In [1]: import numpy as np

In [2]: import numpy.linalg as la

In [3]: np.set_printoptions(precision=1, suppress=True, linewidth=120)

In [4]: def tidy(a):
   ...:     return np.round(a, 1) + 0
   ...: 

In [5]: q, _ = la.qr(np.array([[-1.4, -1.4, -0.2, 0.5, -1.6, -1.6, 0.0],
   ...:     [1.5, 0.2, 1.0, 0.6, 1.3, -1.2, -0.2],
   ...:     [0.6, 0.9, 0.7, 0.3, -1.9, -0.4, 2.1],
   ...:     [0.2, 1.1, -0.7, -1.5, -0.6, 1.1, -0.2],
   ...:     [-1.6, -0.2, -0.6, -0.8, 0.2, 0.9, 1.1],
   ...:     [-0.5, -1.0, -0.4, -0.2, 0.4, -1.3, -0.1],
   ...:     [1.0, 0.5, 1.0, -1.4, -1.0, 0.8, -0.9]]))

In [6]: data = q[:, :5]

In [7]: tidy(data)
Out[7]: 
array([[-0.5, -0.4, -0.3,  0. ,  0.5],
       [ 0.5, -0.3, -0.1,  0.1, -0.4],
       [ 0.2,  0.3, -0.5,  0.3,  0.4],
       [ 0.1,  0.6,  0.5, -0.3,  0.3],
       [-0.6,  0.4, -0.3, -0.2, -0.6],
       [-0.2, -0.4,  0.3, -0.4,  0.1],
       [ 0.3,  0. , -0.4, -0.8,  0.1]])

In [8]: tidy(la.norm(data, 2))
Out[8]: np.float64(1.0)

In [9]: print(tidy(la.norm(data, axis=0)))
[1. 1. 1. 1. 1.]

In [10]: x = np.array([-3, -2, 0, -3, -3])

In [11]: rhs = data @ x

In [12]: tidy(la.solve(data.T @ data, data.T @ rhs))
Out[12]: array([-3., -2.,  0., -3., -3.])

In [13]: rng = np.random.default_rng(63991)

In [14]: rhs = rhs + 0.3 * rng.normal(size=7)

In [15]: tidy(rhs)
Out[15]: array([ 0.8,  0.3, -3.4, -1.1,  3.4,  1.8,  0.9])

In [16]: c, *_ = la.lstsq(data, rhs)

In [17]: tidy(c)
Out[17]: array([-2.9, -1.7,  0. , -2.8, -3.1])

In [18]: tidy(data.T @ (rhs - data @ c))
Out[18]: array([0., 0., 0., 0., 0.])

In [19]: P = data @ la.solve(data.T @ data, data.T)

In [20]: tidy(P)
Out[20]: 
array([[ 0.7, -0.3,  0.1, -0.2, -0.1,  0.2,  0. ],
       [-0.3,  0.5, -0.1, -0.3, -0.2,  0. ,  0.1],
       [ 0.1, -0.1,  0.7,  0. , -0.1, -0.4,  0.1],
       [-0.2, -0.3,  0. ,  0.8, -0.1,  0. ,  0.1],
       [-0.1, -0.2, -0.1, -0.1,  0.9, -0.1,  0.1],
       [ 0.2,  0. , -0.4,  0. , -0.1,  0.4,  0.1],
       [ 0. ,  0.1,  0.1,  0.1,  0.1,  0.1,  1. ]])

In [21]: tidy(np.diag(P))
Out[21]: array([0.7, 0.5, 0.7, 0.8, 0.9, 0.4, 1. ])

In [22]: tidy(la.eigvalsh(P))
Out[22]: array([0., 0., 1., 1., 1., 1., 1.])

In [23]: np.trace(P)
Out[23]: np.float64(5.0)

In [24]: x = np.array([0, -2, 1, 1, -2, -3, -1])

In [25]: tidy((x - P @ x) @ (P @ x))
Out[25]: np.float64(0.0)

In [26]: print(tidy(la.eigvalsh(2 * P - np.eye(7))))
[-1. -1.  1.  1.  1.  1.  1.]

In [27]: tidy(np.eye(7) - P)
Out[27]: 
array([[ 0.3,  0.3, -0.1,  0.2,  0.1, -0.2,  0. ],
       [ 0.3,  0.5,  0.1,  0.3,  0.2,  0. , -0.1],
       [-0.1,  0.1,  0.3,  0. ,  0.1,  0.4, -0.1],
       [ 0.2,  0.3,  0. ,  0.2,  0.1,  0. , -0.1],
       [ 0.1,  0.2,  0.1,  0.1,  0.1,  0.1, -0.1],
       [-0.2,  0. ,  0.4,  0. ,  0.1,  0.6, -0.1],
       [ 0. , -0.1, -0.1, -0.1, -0.1, -0.1,  0. ]])

In [28]: tidy(P @ x)
Out[28]: array([-0.1, -1.1,  2.3,  1.4, -1.3, -1.4, -1.5])

In [29]: np.trace(P)
Out[29]: np.float64(5.0)

In [30]: arr = np.loadtxt("dump.csv", delimiter=",")

In [31]: arr
Out[31]: 
array([[ 0.2,  0.4,  1.8,  0.4,  0.9, -0.2],
       [-0.5,  0.9, -0.4, -1.3,  0.9, -0.1],
       [ 0.2,  1.2,  0.4, -0.7, -0.5, -2.4],
       [-1.6, -0.4,  1.1,  0.8, -0.3, -1.3],
       [-0.9,  0.2,  0.7, -1.4,  1.6, -1.7],
       [-0.2,  0.9,  0.2, -0.4,  0.1,  0.6],
       [-0.9, -1.6,  1.6, -0.7, -2.3, -0.9],
       [-2.2, -1.7,  0.1, -2. , -1.6,  0.8],
       [-0.1, -0.9, -1.1,  0.7, -1.5,  1.3],
       [-1.1,  0.4,  0.8, -1. ,  0.8,  0.6],
       [ 0.7,  0.7,  2.9, -0.6, -0.9,  0. ],
       [ 1.4,  0.3, -1.3, -0.5, -0.9,  0.5],
       [ 1.1, -1.5,  1.8,  0.6,  0.3, -0.3],
       [-2. ,  0.3, -0.9, -1.5, -1.4,  0.4],
       [-0.3, -1.4,  1.3,  0.2,  1.4,  0.5],
       [-0.5, -0.6,  0.1, -0.8,  0.3,  0.5],
       [ 1.3, -0.5,  0.8,  1.8, -1.7,  0.6],
       [-0.8,  0.4, -1.3,  1.1,  0.3,  0.3],
       [-0.9,  0.1, -0.9,  0.9,  1.1,  0.8],
       [-7. , -2. , -3. ,  5. ,  9. ,  1. ],
       [-0.8,  0.5,  1.3,  1.1, -1.3, -2.7],
       [ 0.2,  0.5,  0.7, -0.2, -0.7,  0.8],
       [ 0. ,  1. , -1.9,  0.2, -0.1, -0.6],
       [ 0.4,  1.2,  0.7, -1.1,  0.1, -0.3],
       [-1.2,  1.5,  0.7, -0.4,  0.1,  0. ],
       [ 0.7, -1.4,  0.4,  2.7,  0.7, -1.8],
       [ 0.5, -1.9,  0.3, -0.8, -0.5, -0.1],
       [ 0.3, -0.3, -1.8,  1. ,  1.1, -0.5],
       [ 1.8,  0.2,  1.8, -2.3,  0.7,  1.8],
       [ 0.4,  0.5,  0.1,  0.6,  0.9,  1.3],
       [-1.3,  0.4,  1.2,  1.1,  1.5, -0.2]])

In [32]: x = np.array([3, -2, 2, 3, 2, 2])

In [33]: print(tidy(arr @ np.ones(6)))
[ 3.5 -0.5 -1.8 -1.7 -1.5  1.2 -4.8 -6.6 -1.6  0.5  2.8 -0.5  2.  -5.1  1.7 -1.   2.3  0.   1.1  3.  -1.9  1.3 -1.4
  1.   0.7  1.3 -2.5 -0.2  4.   3.8  2.7]
